$ ipython --no-banner

In [1]: import numpy as np

In [2]: from numpy import linalg as LA

In [3]: np.set_printoptions(precision=2, suppress=True, linewidth=120)

In [4]: def tidy(a):
   ...:     return np.round(a, 2) + 0
   ...: 

In [5]: F = np.array([[1, -1, 1, -1, -1, 1, -1, 1],
   ...:     [1, -1, 1, -1, 1, -1, 1, -1],
   ...:     [1, -1, -1, 1, -1, 1, 1, -1]])

In [6]: x0 = np.array([2, 3, 0, -5, -5, 0, 5, 4])

In [7]: h1 = np.maximum(F @ x0, 0)

In [8]: F.T @ h1
Out[8]: array([ 8, -8,  8, -8, -8,  8, -8,  8])

In [9]: np.maximum(F @ x0, 0) - np.maximum(-F @ x0, 0)
Out[9]: array([8, 0, 0])

In [10]: np.flatnonzero(h1 > 1e-9)
Out[10]: array([0])

In [11]: rng = np.random.default_rng(510417)

In [12]: B = F + rng.integers(-2, 3, (3, 1)) @ rng.integers(-2, 3, (1, 8))

In [13]: B
Out[13]: 
array([[-3,  3,  1,  3,  1,  1,  3,  1],
       [-1,  1,  1,  1,  2, -1,  3, -1],
       [-1,  1, -1,  3,  0,  1,  3, -1]])

In [14]: tidy(LA.svd(B - F, compute_uv=False))
Out[14]: array([10.1,  0. ,  0. ])

In [15]: B - F
Out[15]: 
array([[-4,  4,  0,  4,  2,  0,  4,  0],
       [-2,  2,  0,  2,  1,  0,  2,  0],
       [-2,  2,  0,  2,  1,  0,  2,  0]])

In [16]: Z = np.array([[-1, 1, -1, 2, -1, 3, 2, 1], [0, 1, 0, -1, -1, 0, 3, 0]])

In [17]: feats = rng.normal(size=(26, 2)) @ Z + np.array([0, 1, 0, 0, 3, 0, 0, 2])

In [18]: tidy(feats)
Out[18]: 
array([[-0.26,  1.31, -0.26,  0.46,  2.69,  0.77,  0.69,  2.26],
       [-2.13,  2.02, -2.13,  5.36,  1.98,  6.38,  0.92,  4.13],
       [-1.61,  1.1 , -1.61,  4.73,  2.9 ,  4.84, -1.31,  3.61],
       [-1.69,  1.28, -1.69,  4.8 ,  2.72,  5.07, -0.86,  3.69],
       [ 1.88, -1.3 ,  1.88, -3.34,  5.3 , -5.64, -5.02,  0.12],
       [-1.06,  2.25, -1.06,  1.92,  1.75,  3.17,  2.69,  3.06],
       [-0.85,  4.24, -0.85, -0.7 , -0.24,  2.54,  8.86,  2.85],
       [-0.62,  2.1 , -0.62,  0.76,  1.9 ,  1.86,  2.69,  2.62],
       [ 0.55,  1.11,  0.55, -1.77,  2.89, -1.65,  0.89,  1.45],
       [-0.3 ,  1.34, -0.3 ,  0.55,  2.66,  0.89,  0.73,  2.3 ],
       [ 1.18,  1.29,  1.18, -3.84,  2.71, -3.55,  2.06,  0.82],
       [ 0.21,  1.6 ,  0.21, -1.23,  2.4 , -0.63,  2.01,  1.79],
       [ 0.37,  0.88,  0.37, -0.99,  3.12, -1.11,  0.01,  1.63],
       [ 1.23, -1.19,  1.23, -1.49,  5.19, -3.68, -5.34,  0.77],
       [-0.26,  0.89, -0.26,  0.88,  3.11,  0.77, -0.58,  2.26],
       [ 0.09, -0.34,  0.09,  1.07,  4.34, -0.27, -3.92,  1.91],
       [ 0.33,  1.47,  0.33, -1.46,  2.53, -0.99,  1.73,  1.67],
       [ 0.94,  0.66,  0.94, -2.46,  3.34, -2.81, -0.1 ,  1.06],
       [-1.43,  3.47, -1.43,  1.81,  0.53,  4.28,  5.97,  3.43],
       [-1.55,  2.06, -1.55,  3.58,  1.94,  4.65,  1.65,  3.55],
       [ 0.99,  0.19,  0.99, -2.17,  3.81, -2.97, -1.43,  1.01],
       [-1.24,  2.46, -1.24,  2.24,  1.54,  3.71,  3.16,  3.24],
       [ 0.79, -0.5 ,  0.79, -0.87,  4.5 , -2.37, -3.7 ,  1.21],
       [ 0.63,  0.24,  0.63, -1.12,  3.76, -1.88, -1.66,  1.37],
       [ 0.11,  2.38,  0.11, -1.7 ,  1.62, -0.32,  4.26,  1.89],
       [ 1.93,  0.17,  1.93, -4.96,  3.83, -5.79, -0.55,  0.07]])

In [19]: Z = feats[[19, 17]].astype(float)

In [20]: for _ in range(5):
    ...:     idx = LA.norm(feats[:, None] - Z, axis=-1).argmin(axis=1)
    ...:     Z = np.array([feats[idx == j].mean(axis=0) for j in range(2)])
    ...: 

In [21]: idx
Out[21]: array([1, 0, 0, 0, 1, 0, 0, 0, 1, 1, 1, 1, 1, 1, 1, 1, 1, 1, 0, 0, 1, 0, 1, 1, 1, 1])

In [22]: np.bincount(idx)
Out[22]: array([ 9, 17])

In [23]: np.abs(Z[1] - Z[0]).argmax()
Out[23]: np.int64(5)

In [24]: tidy(Z)
Out[24]: 
array([[-1.35,  2.33, -1.35,  2.72,  1.67,  4.05,  2.64,  3.35],
       [ 0.61,  0.6 ,  0.61, -1.44,  3.4 , -1.84, -0.58,  1.39]])

In [25]: tidy(Z[1] - Z[0])
Out[25]: array([ 1.96, -1.73,  1.96, -4.16,  1.73, -5.89, -3.23, -1.96])

In [26]: cov = np.cov(feats, rowvar=False)

In [27]: tidy(feats.std(axis=0))
Out[27]: array([1.11, 1.27, 1.11, 2.62, 1.27, 3.32, 3.14, 1.11])

In [28]: tidy(np.corrcoef(feats[:, 1], feats[:, 2])[0, 1])
Out[28]: np.float64(-0.69)

In [29]: cov.shape
Out[29]: (8, 8)

In [30]: tidy(cov)
Out[30]: 
array([[ 1.28, -1.  ,  1.28, -2.83,  1.  , -3.83, -1.73, -1.28],
       [-1.  ,  1.67, -1.  ,  1.34, -1.67,  3.  ,  4.  ,  1.  ],
       [ 1.28, -1.  ,  1.28, -2.83,  1.  , -3.83, -1.73, -1.28],
       [-2.83,  1.34, -2.83,  7.15, -1.34,  8.48,  1.18,  2.83],
       [ 1.  , -1.67,  1.  , -1.34,  1.67, -3.  , -4.  , -1.  ],
       [-3.83,  3.  , -3.83,  8.48, -3.  , 11.49,  5.18,  3.83],
       [-1.73,  4.  , -1.73,  1.18, -4.  ,  5.18, 10.27,  1.73],
       [-1.28,  1.  , -1.28,  2.83, -1.  ,  3.83,  1.73,  1.28]])

In [31]: np.argwhere(np.triu(np.abs(np.corrcoef(feats.T)) > 0.8, 1))
Out[31]: 
array([[0, 2],
       [0, 3],
       [0, 5],
       [0, 7],
       [1, 4],
       [1, 6],
       [2, 3],
       [2, 5],
       [2, 7],
       [3, 5],
       [3, 7],
       [4, 6],
       [5, 7]])

In [32]: E = np.loadtxt("test12.csv", delimiter=",")

In [33]: E
Out[33]: 
array([[-0.5 , -2.58, -0.59],
       [-3.52,  1.65,  1.81],
       [ 0.09,  0.75, -4.12]])

In [34]: LA.matrix_rank(E)
Out[34]: np.int64(3)

In [35]: np.abs(E).max()
Out[35]: np.float64(4.12)

In [36]: tidy(E.sum(axis=0))
Out[36]: array([-3.93, -0.18, -2.9 ])

In [37]: E.shape
Out[37]: (3, 3)

In [38]: E[:, 3]
---------------------------------------------------------------------------
IndexError                                Traceback (most recent call last)
Cell In[38], line 1
----> 1 E[:, 3]

IndexError: index 3 is out of bounds for axis 1 with size 3

In [39]: Uu, s, VT = LA.svd(E, full_matrices=False)

In [40]: tidy(np.abs(VT[0]))
Out[40]: array([0.51, 0.23, 0.83])

In [41]: (s > 1e-8).sum()
Out[41]: np.int64(3)

In [42]: tidy(Uu.T @ E @ VT.T)
Out[42]: 
array([[5.  , 0.  , 0.  ],
       [0.  , 3.49, 0.  ],
       [0.  , 0.  , 2.45]])

In [43]: np.allclose(Uu * s @ VT, E)
Out[43]: True

In [44]: tidy(s / s[0])
Out[44]: array([1.  , 0.7 , 0.49])

In [45]: tidy(VT @ VT.T)
Out[45]: 
array([[1., 0., 0.],
       [0., 1., 0.],
       [0., 0., 1.]])

In [46]: T = np.stack([E, 2 * E, E[::-1]])

In [47]: T.shape
Out[47]: (3, 3, 3)

In [48]: tidy(np.einsum("bij,cij->bc", T, T))
Out[48]: 
array([[ 43.19,  86.38,  19.29],
       [ 86.38, 172.75,  38.58],
       [ 19.29,  38.58,  43.19]])

In [49]: tidy(T.sum(axis=0))
Out[49]: 
array([[ -1.41,  -6.99,  -5.89],
       [-14.08,   6.6 ,   7.24],
       [ -0.23,  -0.33, -12.95]])

In [50]: LA.matrix_rank(T)
Out[50]: array([3, 3, 3])

In [51]: tidy(LA.norm(T, axis=(1, 2)))
Out[51]: array([ 6.57, 13.14,  6.57])

In [52]: u = np.array([-2, 1, -2])

In [53]: tidy(np.convolve(E[0], u))
Out[53]: array([ 1.  ,  4.66, -0.4 ,  4.57,  1.18])

In [54]: tidy(np.array([np.convolve(row, u, "same") for row in E]))
Out[54]: 
array([[ 4.66, -0.4 ,  4.57],
       [-6.82,  5.07, -1.49],
       [-1.41,  8.81, -5.62]])

In [55]: tidy(np.polyval(u, E[0]))
Out[55]: array([ -3.  , -17.89,  -3.29])

In [56]: M = np.load("a.npy")

In [57]: M
Out[57]: 
array([[ -9,  -7, -10,   7,   2,   5],
       [  0,  -6,  -6,   6,   1,   6],
       [ 18, -16, -10,  16,   1,  20],
       [-27, -21, -30,  21,   6,  15],
       [  0,   6,   6,  -6,  -1,  -6]])

In [58]: # rows and columns are dependent

In [59]: Uu, s, VT = LA.svd(M)

In [60]: evecs = VT[:(s > 1e-8).sum()]

In [61]: x0 = M[1] + -1 * M[2] + rng.integers(2) * np.eye(6)[4]

In [62]: x0
Out[62]: array([-18.,  10.,   4., -10.,   0., -14.])

In [63]: tidy(evecs.T @ evecs)
Out[63]: 
array([[ 0.86, -0.03,  0.26,  0.03, -0.07,  0.22],
       [-0.03,  0.25,  0.24, -0.25, -0.04, -0.26],
       [ 0.26,  0.24,  0.33, -0.24, -0.06, -0.18],
       [ 0.03, -0.25, -0.24,  0.25,  0.04,  0.26],
       [-0.07, -0.04, -0.06,  0.04,  0.01,  0.02],
       [ 0.22, -0.26, -0.18,  0.26,  0.02,  0.3 ]])

In [64]: tidy(LA.norm(x0 - evecs.T @ evecs @ x0))
Out[64]: np.float64(0.0)

In [65]: B = np.array([[2, 3, 1, -2, -2],
    ...:     [-1, -1, -2, -1, 3],
    ...:     [0, -3, 1, 1, 3],
    ...:     [-3, 3, -3, 3, 3],
    ...:     [2, -3, 3, -1, 3]])

In [66]: Z = np.array([[0, 4], [2, 5]])

In [67]: J = np.block([[B, np.zeros((5, 2))], [np.zeros((2, 5)), Z]])

In [68]: J
Out[68]: 
array([[ 2.,  3.,  1., -2., -2.,  0.,  0.],
       [-1., -1., -2., -1.,  3.,  0.,  0.],
       [ 0., -3.,  1.,  1.,  3.,  0.,  0.],
       [-3.,  3., -3.,  3.,  3.,  0.,  0.],
       [ 2., -3.,  3., -1.,  3.,  0.,  0.],
       [ 0.,  0.,  0.,  0.,  0.,  0.,  4.],
       [ 0.,  0.,  0.,  0.,  0.,  2.,  5.]])

In [69]: idx = rng.permutation(7)

In [70]: B = J[:, idx] * rng.choice([-1, 1], 7)

In [71]: B
Out[71]: 
array([[ 0., -0.,  2.,  3.,  2.,  2., -1.],
       [ 0., -0., -3., -1., -1.,  1.,  2.],
       [ 0., -0., -3., -3.,  0., -1., -1.],
       [ 0., -0., -3.,  3., -3., -3.,  3.],
       [ 0., -0., -3., -3.,  2.,  1., -3.],
       [ 4., -0., -0.,  0.,  0., -0., -0.],
       [ 5., -2., -0.,  0.,  0., -0., -0.]])

In [72]: Uu, _, VT = LA.svd(J.T @ B)

In [73]: idx
Out[73]: array([6, 5, 4, 1, 0, 3, 2])

In [74]: tidy(Uu @ VT)
Out[74]: 
array([[ 0.,  0.,  0.,  0.,  1.,  0.,  0.],
       [ 0.,  0.,  0.,  1.,  0.,  0.,  0.],
       [ 0.,  0.,  0.,  0.,  0.,  0., -1.],
       [ 0.,  0.,  0.,  0.,  0., -1.,  0.],
       [ 0.,  0., -1.,  0.,  0.,  0.,  0.],
       [ 0., -1.,  0.,  0.,  0.,  0.,  0.],
       [ 1.,  0.,  0.,  0.,  0.,  0.,  0.]])

In [75]: u, g = J[5], J[3]

In [76]: u @ u
Out[76]: np.float64(16.0)

In [77]: p = (u @ g) / (u @ u) * u

In [78]: LA.matrix_rank(np.outer(u, g))
Out[78]: np.int64(1)

In [79]: A = np.load("layer1.npy")

In [80]: A
Out[80]: 
array([[ 0,  0, -1],
       [ 0, -3,  0],
       [ 0,  0,  0]])

In [81]: # looks like rank 2

In [82]: Uu, s, VT = LA.svd(A)

In [83]: s
Out[83]: array([3., 1., 0.])

In [84]: B = Uu[:, :2] @ np.diag(s[:2]) @ VT[:2]

In [85]: B
Out[85]: 
array([[ 0.,  0., -1.],
       [ 0., -3.,  0.],
       [ 0.,  0.,  0.]])

In [86]: LA.lstsq(B[:-1].T, B[-1])[2]
Out[86]: np.int32(2)

In [87]: np.abs(np.diag(LA.qr(B)[1])) > 1e-9
Out[87]: array([False,  True, False])

In [88]: tidy(np.trace(LA.pinv(B) @ B))
Out[88]: np.float64(2.0)

In [89]: tidy(B @ LA.pinv(B) @ B)
Out[89]: 
array([[ 0.,  0., -1.],
       [ 0., -3.,  0.],
       [ 0.,  0.,  0.]])

In [90]: np.unique(B.round(6), axis=0).shape
Out[90]: (3, 3)

In [91]: A.T @ A
Out[91]: 
array([[0, 0, 0],
       [0, 9, 0],
       [0, 0, 1]])

In [92]: A[:, 2] @ A[:, 0]
Out[92]: np.int64(0)

In [93]: tidy(LA.svd(A, compute_uv=False))
Out[93]: array([3., 1., 0.])

In [94]: tidy(LA.norm(A, axis=0))
Out[94]: array([0., 3., 1.])

In [95]: u = np.array([0, 2, 0, 6, 1, 9, 3])

In [96]: K = 3 * np.eye(7) + np.outer(u, u)

In [97]: K
Out[97]: 
array([[ 3.,  0.,  0.,  0.,  0.,  0.,  0.],
       [ 0.,  7.,  0., 12.,  2., 18.,  6.],
       [ 0.,  0.,  3.,  0.,  0.,  0.,  0.],
       [ 0., 12.,  0., 39.,  6., 54., 18.],
       [ 0.,  2.,  0.,  6.,  4.,  9.,  3.],
       [ 0., 18.,  0., 54.,  9., 84., 27.],
       [ 0.,  6.,  0., 18.,  3., 27., 12.]])

In [98]: x0 = np.ones(7)

In [99]: for _ in range(5):
    ...:     x0 = K @ x0
    ...:     x0 /= LA.norm(x0)
    ...:     print(round(x0 @ K @ x0, 2))
    ...: 
133.93
134.0
134.0
134.0
134.0

In [100]: tidy(LA.eigvalsh(K)[-1])
Out[100]: np.float64(134.0)

In [101]: tidy(x0)
Out[101]: array([0.  , 0.17, 0.  , 0.52, 0.09, 0.79, 0.26])

In [102]: B = K[0, 0] * K[1:] - np.outer(K[1:, 0], K[0])

In [103]: B
Out[103]: 
array([[  0.,  21.,   0.,  36.,   6.,  54.,  18.],
       [  0.,   0.,   9.,   0.,   0.,   0.,   0.],
       [  0.,  36.,   0., 117.,  18., 162.,  54.],
       [  0.,   6.,   0.,  18.,  12.,  27.,   9.],
       [  0.,  54.,   0., 162.,  27., 252.,  81.],
       [  0.,  18.,   0.,  54.,   9.,  81.,  36.]])

In [104]: K[:, 0] / K[0, 0]
Out[104]: array([1., 0., 0., 0., 0., 0., 0.])

In [105]: LA.matrix_rank(B), LA.matrix_rank(K)
Out[105]: (np.int64(6), np.int64(7))
